>>> import numpy as np
>>> np.set_printoptions(precision=2, suppress=True, linewidth=160)
>>> def tidy(a):
...     return np.round(a, 2) + 0
... 
>>> feats = np.load("data.npy")
>>> feats
array([[11,  8,  0,  3,  7,  7,  5,  4],
       [ 5, 12,  8,  5,  7,  3,  3,  0],
       [ 3,  7,  8,  5,  0,  5,  7,  2],
       [ 5,  8,  6, 15,  2,  7,  1,  2],
       [ 8,  9,  8,  8,  7,  5,  6,  2],
       [ 7,  2,  9,  2,  9,  5,  1,  0],
       [ 8,  4,  8,  6,  0,  7,  9,  3],
       [ 4,  1,  4,  5,  5,  8,  9, 17]])
>>> x0 = np.array([-3, 5, -5, 3, 5, 2, -1, -3])
>>> rhs = feats @ x0
>>> rhs
array([ 48,  58,  -2,  57,  38,   4, -30, -31])
>>> tidy(np.linalg.solve(feats, rhs))
array([-3.,  5., -5.,  3.,  5.,  2., -1., -3.])
>>> print(tidy(np.linalg.solve(feats.T, feats[4])))
[0. 0. 0. 0. 1. 0. 0. 0.]
>>> def softmax(z):
...     e = np.exp(z - z.max(axis=-1, keepdims=True))
...     return e / e.sum(axis=-1, keepdims=True)
... 
>>> tidy(softmax(feats[6]))
array([0.19, 0.  , 0.19, 0.03, 0.  , 0.07, 0.52, 0.  ])
>>> scores = feats @ feats.T / np.sqrt(8)
>>> print(tidy(softmax(scores + np.triu(np.full(scores.shape, -np.inf), 1))))
[[1.   0.   0.   0.   0.   0.   0.   0.  ]
 [0.   1.   0.   0.   0.   0.   0.   0.  ]
 [0.   0.41 0.59 0.   0.   0.   0.   0.  ]
 [0.   0.   0.   1.   0.   0.   0.   0.  ]
 [0.   0.   0.   0.   1.   0.   0.   0.  ]
 [0.   0.   0.   0.   0.98 0.02 0.   0.  ]
 [0.   0.   0.   0.   0.01 0.   0.99 0.  ]
 [0.   0.   0.   0.   0.   0.   0.   1.  ]]
>>> q, evecs = np.linalg.qr(feats[:, :1])[0], np.linalg.qr(feats[:, 1:])[0]
>>> sv = np.linalg.svd(q.T @ evecs, compute_uv=False)
>>> tidy(sv)
array([1.])
>>> print(tidy(np.linalg.norm(q @ q.T - evecs @ evecs.T, 2)))
1.0
>>> (sv > 0.9).sum()
np.int64(1)
>>> A = np.load("run9.npy")
>>> A
array([[ 1.5 , -0.12, -1.03,  3.31,  2.36],
       [-1.67,  3.31, -0.46, -2.76,  2.86],
       [-3.54, -4.18,  4.38,  1.94, -1.17],
       [-2.46,  1.  ,  2.01,  1.01, -1.57],
       [-2.24,  1.64,  2.29,  3.86,  3.46],
       [-5.58, -1.07, -1.5 , -0.34, -1.52],
       [-0.4 , -2.53,  1.74, -0.93, -2.24],
       [-0.49, -1.19,  0.08, -0.51, -0.59],
       [ 0.45, -0.36, -3.89,  1.97,  3.18],
       [ 0.21, -1.67,  3.28, -0.1 ,  0.54],
       [ 0.29,  1.66, -0.94,  5.05,  0.84],
       [ 0.94,  2.1 ,  2.98, -3.14,  0.59],
       [ 3.69,  1.75,  0.58,  2.66,  0.61],
       [-3.59,  0.49,  1.62, -3.52, -3.81],
       [-3.02, -2.76,  0.23,  1.59, -0.77],
       [ 1.03, -0.03, -0.29, -3.  ,  1.4 ],
       [-2.61,  1.63, -0.02,  4.09,  0.2 ],
       [ 2.12,  3.52,  0.67, -2.61, -3.23],
       [-2.09, -1.48,  0.74,  2.64,  3.81],
       [-0.09, -1.55, -2.25, -3.6 ,  0.46],
       [ 6.68, -0.3 , -1.04, -3.19, -0.19],
       [-3.51,  1.89,  0.47, -4.3 , -1.15],
       [ 2.23, -2.9 , -2.29, -4.5 ,  0.16],
       [ 5.92,  1.74, -1.01, -0.23, -1.14],
       [-6.63,  4.58,  2.08,  0.38, -0.88],
       [ 5.12,  2.95, -1.68,  3.34, -1.83],
       [ 1.82,  1.55,  1.25, -0.32, -3.48],
       [-1.87,  3.33, -1.77,  4.59, -0.35],
       [ 1.76, -0.8 ,  0.97,  2.53, -1.4 ],
       [ 0.85, -2.26, -2.44, -2.16,  0.5 ],
       [ 1.03,  0.06,  0.01,  3.09,  0.73],
       [ 1.97,  1.81,  0.01,  2.67,  0.53],
       [ 6.68, -1.68,  2.12, -4.87,  4.75],
       [-0.81, -2.2 , -1.77,  0.1 ,  3.45],
       [ 4.09, -4.48,  4.  , -3.36,  4.19],
       [ 3.71,  0.1 ,  2.85, -0.84, -3.61],
       [-2.71, -3.49, -3.93, -2.99,  2.58]])
>>> q, R = np.linalg.qr(A)
>>> tidy(np.trace(q @ q.T))
np.float64(5.0)
>>> print(np.allclose(R.T @ R, A.T @ A))
True
>>> W0 = np.loadtxt("arr.csv", delimiter=",")
>>> W0
array([[-2., -1.,  2.,  3., -1.,  2., -1.,  1., -1.],
       [ 3.,  0., -3.,  0., -3.,  3.,  2.,  1., -2.],
       [ 0., -2.,  2.,  2.,  2., -3., -2., -1.,  1.]])
>>> W0[1] @ W0[0]
np.float64(-2.0)
>>> print(tidy(np.linalg.norm(W0, "nuc")))
16.27
>>> np.linalg.norm(W0, axis=1).argmax()
np.int64(1)
>>> tidy(np.linalg.norm(W0[1], 1)), tidy(np.linalg.norm(W0[1], np.inf))
(np.float64(17.0), np.float64(3.0))
>>> x0 = np.array([-1, 2, 0, 0, 0, -1, 1, -2, 0])
>>> h1 = np.maximum(W0 @ x0, 0)
>>> print(h1)
[0. 0. 0.]
>>> np.maximum(W0 @ (3 * x0), 0)
array([0., 0., 0.])
>>> W0.T @ h1
array([0., 0., 0., 0., 0., 0., 0., 0., 0.])
>>> f = np.array([-1, -3, 4, 2])
>>> M = f[np.abs(np.subtract.outer(np.arange(4), np.arange(4)))]
>>> M
array([[-1, -3,  4,  2],
       [-3, -1, -3,  4],
       [ 4, -3, -1, -3],
       [ 2,  4, -3, -1]])
>>> # symmetric, so the eigenvalues are real
>>> x0 = np.array([2, 3, -1, 3])
>>> M @ np.ones(4)
array([ 2., -3., -3.,  2.])
>>> np.einsum("ij,j->i", M, x0)
array([-9,  6, -9, 16])
>>> M @ np.eye(4)[2]
array([ 4., -3., -1., -3.])
>>> M @ x0
array([-9,  6, -9, 16])
>>> F = np.load("w.npy")
>>> F
array([[15, 15, 24,  6,  3, 18, 18, 21,  6],
       [20, 20, 32,  8,  4, 24, 24, 28,  8],
       [ 5,  5,  8,  2,  1,  6,  6,  7,  2],
       [15, 15, 24,  6,  3, 18, 18, 21,  6],
       [20, 20, 32,  8,  4, 24, 24, 28,  8],
       [20, 20, 32,  8,  4, 24, 24, 28,  8],
       [15, 15, 24,  6,  3, 18, 18, 21,  6]])
>>> r = np.linalg.matrix_rank(F)
>>> r
np.int64(1)
>>> null = np.linalg.svd(F)[2][r:].T
>>> [int(np.linalg.matrix_rank(np.delete(F, i, axis=0))) for i in range(7)]
[1, 1, 1, 1, 1, 1, 1]
>>> np.allclose(F @ null, 0)
True
>>> null.shape
(9, 8)
>>> np.linalg.matrix_rank(F.T @ F), np.linalg.matrix_rank(F @ F.T)
(np.int64(1), np.int64(1))
>>> [int(np.linalg.matrix_rank(F[:, :j + 1])) for j in range(9)]
[1, 1, 1, 1, 1, 1, 1, 1, 1]
